% ipython --no-banner

In [1]: import numpy as np

In [2]: from numpy import linalg as LA

In [3]: np.set_printoptions(precision=2, suppress=True, linewidth=160, sign=" ")

In [4]: def tidy(a):
   ...:     return np.round(a, 2) + 0
   ...: 

In [5]: X = np.loadtxt("a.csv", delimiter=",")

In [6]: X
Out[6]: 
array([[ 1.,  7.,  1.,  9.,  0.,  2.,  4.,  6.,  5.,  4.,  5.,  6.,  9.,  5.,  6.],
       [ 1.,  7.,  1.,  9.,  0.,  2.,  4.,  6.,  5.,  4.,  5.,  6.,  9.,  5.,  6.],
       [-4.,  2., -4.,  4., -5., -3., -1.,  1.,  0., -1.,  0.,  1.,  4.,  0.,  1.],
       [ 3.,  9.,  3., 11.,  2.,  4.,  6.,  8.,  7.,  6.,  7.,  8., 11.,  7.,  8.],
       [ 4., 10.,  4., 12.,  3.,  5.,  7.,  9.,  8.,  7.,  8.,  9., 12.,  8.,  9.],
       [ 0.,  6.,  0.,  8., -1.,  1.,  3.,  5.,  4.,  3.,  4.,  5.,  8.,  4.,  5.],
       [-3.,  3., -3.,  5., -4., -2.,  0.,  2.,  1.,  0.,  1.,  2.,  5.,  1.,  2.],
       [-2.,  4., -2.,  6., -3., -1.,  1.,  3.,  2.,  1.,  2.,  3.,  6.,  2.,  3.],
       [ 4., 10.,  4., 12.,  3.,  5.,  7.,  9.,  8.,  7.,  8.,  9., 12.,  8.,  9.],
       [-3.,  3., -3.,  5., -4., -2.,  0.,  2.,  1.,  0.,  1.,  2.,  5.,  1.,  2.],
       [ 4., 10.,  4., 12.,  3.,  5.,  7.,  9.,  8.,  7.,  8.,  9., 12.,  8.,  9.],
       [-3.,  3., -3.,  5., -4., -2.,  0.,  2.,  1.,  0.,  1.,  2.,  5.,  1.,  2.]])

In [7]: # rows 0 and 1 are equal

In [8]: T = np.stack([X, 5 * X, X[::-1]])

In [9]: T.shape
Out[9]: (3, 12, 15)

In [10]: r = LA.matrix_rank(X)

In [11]: r
Out[11]: np.int64(2)

In [12]: N = LA.svd(X)[2][r:].T

In [13]: [int(LA.matrix_rank(X[:, :j + 1])) for j in range(15)]
Out[13]: [1, 2, 2, 2, 2, 2, 2, 2, 2, 2, 2, 2, 2, 2, 2]

In [14]: print(LA.matrix_rank(X.T @ X), LA.matrix_rank(X @ X.T))
2 2

In [15]: np.allclose(X @ N, 0)
Out[15]: True

In [16]: [int(LA.matrix_rank(X[:i])) for i in range(1, len(X) + 1)]
Out[16]: [1, 1, 2, 2, 2, 2, 2, 2, 2, 2, 2, 2]

In [17]: W0 = np.loadtxt("dump.csv", delimiter=",")

In [18]: tidy(W0)
Out[18]: 
array([[-0.05, -0.18,  0.1 ,  0.03,  0.03,  0.34, -0.08, -0.01,  0.23,  0.19, -0.12, -0.31, -0.36,  0.7 ],
       [ 0.71,  0.05, -0.13,  0.23, -0.15,  0.13, -0.16, -0.09,  0.11, -0.06,  0.49, -0.22, -0.18, -0.13],
       [ 0.13,  0.09, -0.4 , -0.25,  0.52,  0.09, -0.01, -0.19,  0.08,  0.32, -0.34, -0.23, -0.19, -0.35],
       [ 0.03, -0.34, -0.02, -0.29, -0.15,  0.08,  0.27, -0.23,  0.32, -0.45, -0.1 , -0.43,  0.36, -0.08],
       [-0.21, -0.27, -0.67,  0.23, -0.36, -0.1 , -0.02,  0.26,  0.3 , -0.03, -0.1 ,  0.15, -0.21, -0.09],
       [ 0.29, -0.33, -0.13, -0.19,  0.26, -0.54, -0.01, -0.3 , -0.03, -0.19,  0.03,  0.36, -0.15,  0.35],
       [-0.05,  0.13,  0.28,  0.51, -0.02, -0.31, -0.28, -0.39,  0.42,  0.02, -0.33, -0.06,  0.05, -0.12],
       [ 0.31,  0.04, -0.16,  0.35,  0.15,  0.4 ,  0.  ,  0.09, -0.23, -0.4 , -0.49,  0.22,  0.21,  0.15],
       [-0.21, -0.27,  0.17,  0.16, -0.03,  0.34,  0.28, -0.46, -0.17, -0.14,  0.08,  0.23, -0.48, -0.3 ],
       [-0.18, -0.58, -0.09,  0.24,  0.24,  0.07, -0.42, -0.07, -0.29,  0.17,  0.22, -0.16,  0.35, -0.06],
       [ 0.18, -0.2 ,  0.1 ,  0.24,  0.22,  0.07,  0.57,  0.12,  0.35,  0.43,  0.12,  0.26,  0.29,  0.01],
       [-0.26,  0.29, -0.28,  0.39,  0.27, -0.23,  0.4 , -0.1 , -0.19, -0.19,  0.24, -0.38, -0.02,  0.21],
       [-0.13, -0.05,  0.21,  0.01,  0.52,  0.04, -0.16,  0.45,  0.36, -0.44,  0.18,  0.04, -0.21, -0.17],
       [ 0.24, -0.32,  0.28,  0.15, -0.08, -0.34,  0.21,  0.38, -0.31,  0.06, -0.32, -0.35, -0.27, -0.17]])

In [19]: # orthonormal columns

In [20]: f = np.array([0, 1])

In [21]: tidy(np.correlate(W0[5], W0[13], "full"))
Out[21]: 
array([-0.05, -0.02,  0.01,  0.09,  0.17,  0.02,  0.32,  0.12,  0.12,  0.02,  0.49, -0.05, -0.33,  0.  , -0.17, -0.02, -0.51,  0.47, -0.29,  0.03, -0.01,
        0.01,  0.  , -0.1 ,  0.23, -0.15,  0.08])

In [22]: print(tidy(np.cross(W0[5, :3], W0[13, :3])))
[-0.13 -0.11 -0.02]

In [23]: np.polyval(f, W0[5])
Out[23]: array([ 1.,  1.,  1.,  1.,  1.,  1.,  1.,  1.,  1.,  1.,  1.,  1.,  1.,  1.])
